$ python -q
>>> import numpy as np
>>> np.set_printoptions(suppress=True, linewidth=140)
>>> X = np.loadtxt("dump.csv", delimiter=",")
>>> print(X)
[[ -0.542  -3.185   1.247  -3.279]
 [  3.341  -1.856   6.878  14.162]
 [  1.166 -11.416   3.193   2.756]
 [ -1.655   1.891  -4.122 -15.412]
 [ -0.946  10.576   5.516   4.222]
 [  2.282   2.813  -1.612  10.876]
 [ -4.17  -17.411   7.498  23.466]
 [ -2.708  -1.701  -3.02  -18.838]
 [-10.972   7.896  -0.058   5.088]
 [  6.244  -5.495   3.472  -5.17 ]
 [ -0.799   0.127   8.316   0.143]
 [ -8.333  -4.23   -7.66   -4.71 ]
 [ -0.572   2.976  -2.568 -10.603]
 [ -0.447   9.955   1.706  -3.38 ]
 [ -2.147  -1.911  -8.467 -20.974]
 [ -5.048  -6.441  -3.031 -22.696]
 [ -5.84   -5.611   0.942   0.269]
 [ 10.418  14.663  -4.576  -1.508]
 [  2.82   -0.619   5.23    2.655]
 [ -4.245  -1.645   1.719 -26.819]
 [ -7.239   1.26    2.225  -9.635]
 [  1.109  -2.479  -4.097 -18.258]
 [  0.291   2.154  -6.145   4.045]
 [ -4.308   8.452  10.035  19.24 ]
 [  7.579  -1.188  -0.379   8.015]
 [ -3.198  -5.461  -4.193  -3.028]
 [ -1.382   4.144   6.615  14.334]
 [  7.423   6.816  -4.565  12.071]
 [  2.674   4.461  -2.141  18.275]
 [ -1.907   0.738   5.819   3.103]
 [ -0.13    1.858  -0.532  -4.212]
 [  9.626  -2.883  -3.176  -2.647]
 [  2.385  14.837  -3.201  -0.571]
 [ -5.275  -3.766   1.104  10.25 ]
 [ -3.571  11.556   6.365   9.315]]
>>> r0 = np.array([0, -2, 2])
>>> print(np.round(np.cross(X[17, :3], X[12, :3]), 3))
[-24.036  29.371  39.391]
>>> print(np.polyval(r0, X[17]))
[-18.836 -27.326  11.152   5.016]
>>> Ac = X - X.mean(axis=0)
>>> Uu, s, Vt = np.linalg.svd(Ac, full_matrices=False)
>>> print(np.round(np.abs(Vt[-1]), 3))
[0.471 0.008 0.856 0.214]
>>> print(np.round(Vt[0] * np.sign(Vt[0, np.abs(Vt[0]).argmax()]), 3))
[0.064 0.092 0.207 0.972]
>>> print(s.round(3))
[73.782 40.814 28.771 22.017]
>>> print((np.sign(Uu[:, 0]) == np.sign(Uu[0, 0])).astype(int))
[1 0 0 1 0 0 0 1 0 1 0 1 1 1 1 1 1 1 0 1 1 1 0 0 0 1 0 0 0 0 1 1 0 0 0]
>>> print(np.abs(Vt[0]).argmax())
3
>>> print(np.linalg.matrix_rank(Ac))
4
>>> print(X.shape)
(35, 4)
>>> print(round(np.linalg.norm(X), 3))
92.007
>>> print(np.linalg.matrix_rank(X))
4
>>> Ac = X - X.mean(axis=0)
>>> vecs = np.linalg.svd(Ac)[2][:1]
>>> A2 = Ac - Ac @ vecs.T @ vecs
>>> print(np.round(np.cov(Ac @ vecs.T, rowvar=False), 3))
160.111
>>> print(np.linalg.norm(A2, axis=1).round(6).argmax())
6
